>>> import numpy as np
>>> np.set_printoptions(precision=2, suppress=True, linewidth=140, floatmode="fixed")
>>> feats = np.loadtxt("mat.csv", delimiter=",")
>>> feats.round(2) + 0
array([[ 17.19, -24.23,  -5.20, -23.51],
       [ 11.20, -14.96,  -4.31, -15.09],
       [  1.76,  -1.12,  -1.05,  -2.47],
       [  0.42,  -0.07,  -0.19,  -0.66],
       [  0.26,  -0.03,  -0.11,  -0.42],
       [ -0.09,   0.00,   0.03,   0.15],
       [ -1.16,  -0.19,  -0.05,   2.16],
       [ -3.89,   0.11,  -1.60,   7.74],
       [ -5.62,   0.81,  -2.75,  11.24],
       [ -9.15,   2.83,  -5.09,  18.24],
       [-19.66,  10.83, -11.77,  38.51],
       [-26.58,  16.87, -15.97,  51.58],
       [-27.48,  17.69, -16.50,  53.27]])
>>> C2 = np.cov(feats, rowvar=False)
>>> np.round(np.linalg.eigvalsh(C2)[::-1], 2) + 0
array([874.54,  26.41,   1.28,   0.00])
>>> print(np.polyfit(feats[:, 2], feats[:, 0], 1))
[1.70 3.60]
>>> np.argsort(-feats.std(axis=0).round(6), kind="stable")
array([3, 0, 1, 2])
>>> feats.std(axis=0)
array([12.71, 10.85,  5.74, 22.82])
>>> D = np.linalg.norm(feats[:, None] - feats[None], axis=-1)
>>> np.linalg.matrix_rank(D ** 2)
np.int64(5)
>>> D[8].round(6).argsort(kind="stable")[:4]
array([8, 7, 9, 6])
>>> D.shape
(13, 13)
>>> (D + 1e9 * np.eye(13)).round(6).argmin(axis=1)
array([ 1,  0,  3,  4,  3,  4,  5,  8,  7,  8, 11, 12, 11])
>>> D.mean(axis=1).argmax()
np.int64(12)
>>> out = np.array([[3, 3], [-2, 0]])
>>> J = np.kron(np.eye(2, dtype=int), out)
>>> J
array([[ 3,  3,  0,  0],
       [-2,  0,  0,  0],
       [ 0,  0,  3,  3],
       [ 0,  0, -2,  0]])
>>> # 2 blocks once reordered
>>> out = J[0, 0] * J[1:] - np.outer(J[1:, 0], J[0])
>>> out
array([[ 0,  6,  0,  0],
       [ 0,  0,  9,  9],
       [ 0,  0, -6,  0]])
>>> np.linalg.matrix_rank(out), np.linalg.matrix_rank(J)
(np.int64(3), np.int64(4))
>>> u, g = out[2], out[1]
>>> u @ u
np.int64(36)
>>> p = (u @ g) / (u @ u) * u
>>> (g - p) @ u
np.float64(0.0)
>>> np.outer(u, g)
array([[  0,   0,   0,   0],
       [  0,   0,   0,   0],
       [  0,   0, -54, -54],
       [  0,   0,   0,   0]])
